$ python -q
>>> import numpy as np
>>> np.set_printoptions(precision=1, suppress=True, linewidth=140, legacy="1.25")
>>> W0 = np.load("out12.npy")
>>> W0
array([[ 0, -3,  0],
       [ 3,  0,  0],
       [ 0,  0,  0]])
>>> Uu, sigma, VT = np.linalg.svd(W0)
>>> V = VT[:(sigma > 1e-8).sum()]
>>> rng = np.random.default_rng(68798)
>>> x = W0[1] + -2 * W0[2] + rng.integers(2) * np.eye(3)[1]
>>> x
array([3., 0., 0.])
>>> np.diag(V.T @ V)
array([1., 1., 0.])
>>> round(float(np.linalg.det(W0)), 1)
0.0
>>> x = np.array([1, 0, 2])
>>> np.linalg.svd(W0, compute_uv=False)
array([3., 3., 0.])
>>> round(np.linalg.det(W0), 1)
0.0
>>> O = np.linalg.solve(np.eye(3) - W0, np.eye(3) + W0)
>>> np.round(O @ O.T, 1) + 0
array([[1., 0., 0.],
       [0., 1., 0.],
       [0., 0., 1.]])
>>> m1 = np.load("sample5.npy")
>>> m1
array([[-0.6,  0.2,  1.1],
       [ 1.4,  0.7, -0.5],
       [ 0. ,  3.3, -0.3],
       [ 1. , -0.4, -1.3],
       [ 0. , -0.4,  0.2],
       [ 0.3, -0.1,  0. ],
       [ 0.2,  0.2,  1.6],
       [ 0.4,  0.3, -1.1],
       [ 0.9,  1.3,  0. ],
       [ 2.1,  0.9,  0. ],
       [-0.7, -0.3,  0.8],
       [ 0.2, -0.6, -1. ],
       [-0.3, -1. ,  0.3],
       [-0.2, -0.7, -1.2],
       [ 0.4,  1.5,  0.7],
       [ 1. ,  0.8,  1.3],
       [ 1.8,  0.2,  0.8],
       [ 0.3, -0.8, -0.9],
       [-1.3, -0.5, -0.5]])
>>> m1 @ m1
Traceback (most recent call last):
  File "<python-input-18>", line 1, in <module>
    m1 @ m1
    ~~~^~~~
ValueError: matmul: Input operand 1 has a mismatch in its core dimension 0, with gufunc signature (n?,k),(k,m?)->(n?,m?) (size 19 is different from 3)
>>> C2 = m1.T @ m1
>>> np.linalg.svd(m1, compute_uv=False) ** 2
array([25.4, 14.5, 10.1])
>>> np.linalg.eigvalsh(C2)[::-1]
array([25.4, 14.5, 10.1])
>>> (m1 @ m1.T).shape
(19, 19)
>>> np.allclose(C2, C2.T)
True
>>> np.diag(C2)
array([15.7, 20.1, 14.1])
>>> cent = m1[[11, 2]].astype(float)
>>> for _ in range(7):
...     labels = np.linalg.norm(m1[:, None] - cent, axis=-1).argmin(axis=1)
...     cent = np.array([m1[labels == j].mean(axis=0) for j in range(2)])
... 
>>> labels
array([0, 0, 1, 0, 0, 0, 0, 0, 1, 0, 0, 0, 0, 0, 1, 0, 0, 0, 0])
>>> np.bincount(labels)
array([16,  3])
>>> Ac = m1 - m1.mean(axis=0)
>>> Uu, sigma, VT = np.linalg.svd(Ac, full_matrices=False)
>>> np.linalg.matrix_rank(Ac)
3
>>> np.abs(VT[-1])
array([0.7, 0.5, 0.4])
>>> sigma ** 2 / (sigma ** 2).sum()
array([0.5, 0.3, 0.2])
>>> VT[0] * np.sign(VT[0, np.abs(VT[0]).argmax()])
array([0.4, 0.8, 0.3])
>>> (np.sign(Uu[:, 0]) == np.sign(Uu[0, 0])).astype(int)
array([1, 0, 0, 1, 1, 1, 0, 1, 0, 0, 1, 1, 1, 1, 0, 0, 0, 1, 1])
>>> np.abs(Uu[:, 0]).argmax()
2
>>> A = np.tril(np.array([[3, 1, -3, 1, 1],
...     [1, -4, -1, -1, -3],
...     [4, 5, 4, 3, -4],
...     [-3, -1, 1, 3, -1],
...     [3, -2, -1, 2, -4]]), -1) + np.eye(5, dtype=int)
>>> A
array([[ 1,  0,  0,  0,  0],
       [ 1,  1,  0,  0,  0],
       [ 4,  5,  1,  0,  0],
       [-3, -1,  1,  1,  0],
       [ 3, -2, -1,  2,  1]])
>>> np.sort(np.linalg.eigvals(A))
array([1., 1., 1., 1., 1.])
>>> M2 = A ** -1
Traceback (most recent call last):
  File "<python-input-40>", line 1, in <module>
    M2 = A ** -1
         ~~^^~~~
ValueError: Integers to negative integer powers are not allowed.
>>> M2 = np.linalg.inv(A)
>>> M2.round(1) + 0
array([[  1.,   0.,   0.,   0.,   0.],
       [ -1.,   1.,   0.,   0.,   0.],
       [  1.,  -5.,   1.,   0.,   0.],
       [  1.,   6.,  -1.,   1.,   0.],
       [ -6., -15.,   3.,  -2.,   1.]])
>>> np.round(np.linalg.inv(M2), 1) + 0
array([[ 1.,  0.,  0.,  0.,  0.],
       [ 1.,  1.,  0.,  0.,  0.],
       [ 4.,  5.,  1.,  0.,  0.],
       [-3., -1.,  1.,  1.,  0.],
       [ 3., -2., -1.,  2.,  1.]])
>>> round(np.linalg.det(A) * np.linalg.det(M2), 1)
1.0
>>> round(float(np.linalg.cond(A)), 1)
131.3
>>> arr = np.loadtxt("layer13.csv", delimiter=",")
>>> arr
array([[ 0.,  0.,  0.],
       [ 0., -1., -2.],
       [ 0.,  1., -2.]])
>>> # rows and columns are dependent
>>> np.linalg.matrix_rank(arr, rtol=0.1)
2
>>> [round(float(x), 1) for x in np.linalg.svd(arr, compute_uv=False)[:3]]
[2.8, 1.4, 0.0]
>>> np.argsort(-np.linalg.norm(arr, axis=0).round(6), kind="stable")[:3]
array([2, 1, 0])
>>> np.round(np.linalg.norm(arr, 2) / np.linalg.norm(arr), 1)
0.9
>>> proj = np.triu(np.array([[-1, 1, 0], [-1, 2, -1], [-1, 1, -1]]), 1) + np.eye(3)
>>> M2 = proj @ arr @ np.linalg.inv(proj)
>>> M2
array([[ 0., -1., -3.],
       [ 0., -2., -2.],
       [ 0.,  1., -1.]])
>>> np.linalg.matrix_rank(M2)
2
>>> proj @ arr - arr @ proj
array([[ 0., -1., -2.],
       [ 0., -1.,  1.],
       [ 0.,  0.,  1.]])
>>> np.poly(M2)
array([1., 3., 4., 0.])
>>> np.linalg.pinv(arr)
array([[ 0. ,  0. ,  0. ],
       [ 0. , -0.5,  0.5],
       [ 0. , -0.2, -0.3]])
>>> np.linalg.norm(arr, axis=0)
array([0. , 1.4, 2.8])
>>> np.linalg.svd(arr, compute_uv=False)
array([2.8, 1.4, 0. ])
>>> J = np.array([[3, -3, 1, 2, 1], [-3, 3, 1, -2, -1], [3, -2, -2, -3, 3]]) * (rng.random((3, 5)) < 0.3)
>>> J
array([[ 0, -3,  0,  0,  0],
       [ 0,  0,  0,  0,  0],
       [ 0,  0,  0, -3,  0]])
>>> rk = np.linalg.matrix_rank(J)
>>> rk
2
>>> ns = np.linalg.svd(J)[2][rk:].T
>>> [int(np.linalg.matrix_rank(np.delete(J, i, axis=0))) for i in range(3)]
[1, 2, 1]
>>> ns @ ns.T
array([[1., 0., 0., 0., 0.],
       [0., 0., 0., 0., 0.],
       [0., 0., 1., 0., 0.],
       [0., 0., 0., 0., 0.],
       [0., 0., 0., 0., 1.]])
>>> np.linalg.matrix_rank(J.T @ J), np.linalg.matrix_rank(J @ J.T)
(2, 2)
>>> J @ ns
array([[0., 0., 0.],
       [0., 0., 0.],
       [0., 0., 0.]])
>>> X = np.loadtxt("run17.csv", delimiter=",")
>>> X
array([[ 2., -2.,  3.,  1.],
       [ 2., -2.,  3.,  1.],
       [ 0.,  0.,  0.,  0.],
       [-1., -5.,  4.,  4.],
       [ 0.,  0.,  0.,  0.],
       [ 0.,  0.,  0.,  0.],
       [ 0.,  0.,  0.,  0.],
       [ 0., -3., -3., -2.],
       [ 1.,  0.,  3.,  1.],
       [ 0.,  0.,  0.,  0.],
       [-3., -3.,  1.,  3.],
       [ 2., -2.,  3.,  1.],
       [ 0.,  0.,  0.,  0.],
       [ 0., -3., -3., -2.],
       [ 0.,  0.,  0.,  0.],
       [ 2., -2.,  3.,  1.],
       [ 0., -3., -3., -2.],
       [ 0.,  0.,  0.,  0.],
       [ 1.,  0.,  3.,  1.],
       [ 0., -3., -3., -2.],
       [ 0.,  0.,  0.,  0.],
       [ 1.,  0.,  3.,  1.],
       [-3., -3.,  1.,  3.],
       [ 0., -8.,  4.,  3.],
       [ 0., -3., -3., -2.],
       [ 0.,  0.,  0.,  0.]])
>>> Uu, sigma, VT = np.linalg.svd(X)
>>> sigma
array([15.4, 11.5,  6.9,  0.6])
>>> M2 = Uu[:, :3] @ np.diag(sigma[:3]) @ VT[:3]
>>> np.round(np.linalg.norm(X - M2) / np.linalg.norm(X), 1)
0.0
>>> np.linalg.matrix_rank(X, rtol=0.05)
3
>>> M2.round(1) + 0
array([[ 1.9, -2. ,  3.1,  0.9],
       [ 1.9, -2. ,  3.1,  0.9],
       [ 0. ,  0. ,  0. ,  0. ],
       [-1.1, -5. ,  4.1,  3.9],
       [ 0. ,  0. ,  0. ,  0. ],
       [ 0. ,  0. ,  0. ,  0. ],
       [ 0. ,  0. ,  0. ,  0. ],
       [ 0. , -3. , -3. , -2. ],
       [ 1.1,  0. ,  2.9,  1.2],
       [ 0. ,  0. ,  0. ,  0. ],
       [-3. , -3. ,  1. ,  3. ],
       [ 1.9, -2. ,  3.1,  0.9],
       [ 0. ,  0. ,  0. ,  0. ],
       [ 0. , -3. , -3. , -2. ],
       [ 0. ,  0. ,  0. ,  0. ],
       [ 1.9, -2. ,  3.1,  0.9],
       [ 0. , -3. , -3. , -2. ],
       [ 0. ,  0. ,  0. ,  0. ],
       [ 1.1,  0. ,  2.9,  1.2],
       [ 0. , -3. , -3. , -2. ],
       [ 0. ,  0. ,  0. ,  0. ],
       [ 1.1,  0. ,  2.9,  1.2],
       [-3. , -3. ,  1. ,  3. ],
       [ 0.1, -8. ,  3.9,  3.1],
       [ 0. , -3. , -3. , -2. ],
       [ 0. ,  0. ,  0. ,  0. ]])
>>> round(np.abs(X - M2).max(), 1)
0.2
>>> proj = X @ np.linalg.solve(X.T @ X, X.T)
>>> np.round(proj @ X[:, 1], 1) + 0
array([-2., -2.,  0., -5.,  0.,  0.,  0., -3.,  0.,  0., -3., -2.,  0., -3.,  0., -2., -3.,  0.,  0., -3.,  0.,  0., -3., -8., -3.,  0.])
>>> np.allclose(proj @ proj, proj)
True
>>> np.round(np.linalg.eigvalsh(proj), 1) + 0
array([0., 0., 0., 0., 0., 0., 0., 0., 0., 0., 0., 0., 0., 0., 0., 0., 0., 0., 0., 0., 0., 0., 1., 1., 1., 1.])
>>> round(np.trace(proj), 1)
4.0
>>> np.diag(proj)
array([0.2, 0.2, 0. , 0.3, 0. , 0. , 0. , 0.2, 0.3, 0. , 0.3, 0.2, 0. , 0.2, 0. , 0.2, 0.2, 0. , 0.3, 0.2, 0. , 0.3, 0.3, 0.5, 0.2, 0. ])
>>> Ac = (X - X.mean(axis=0)) / X.std(axis=0)
>>> Ac.std(axis=0)
array([1., 1., 1., 1.])
>>> b = np.linalg.lstsq(np.delete(Ac, 0, axis=1), Ac[:, 0])[0]
>>> b
array([-0.1,  1.8, -1.8])
>>> np.abs(b).argmax()
2
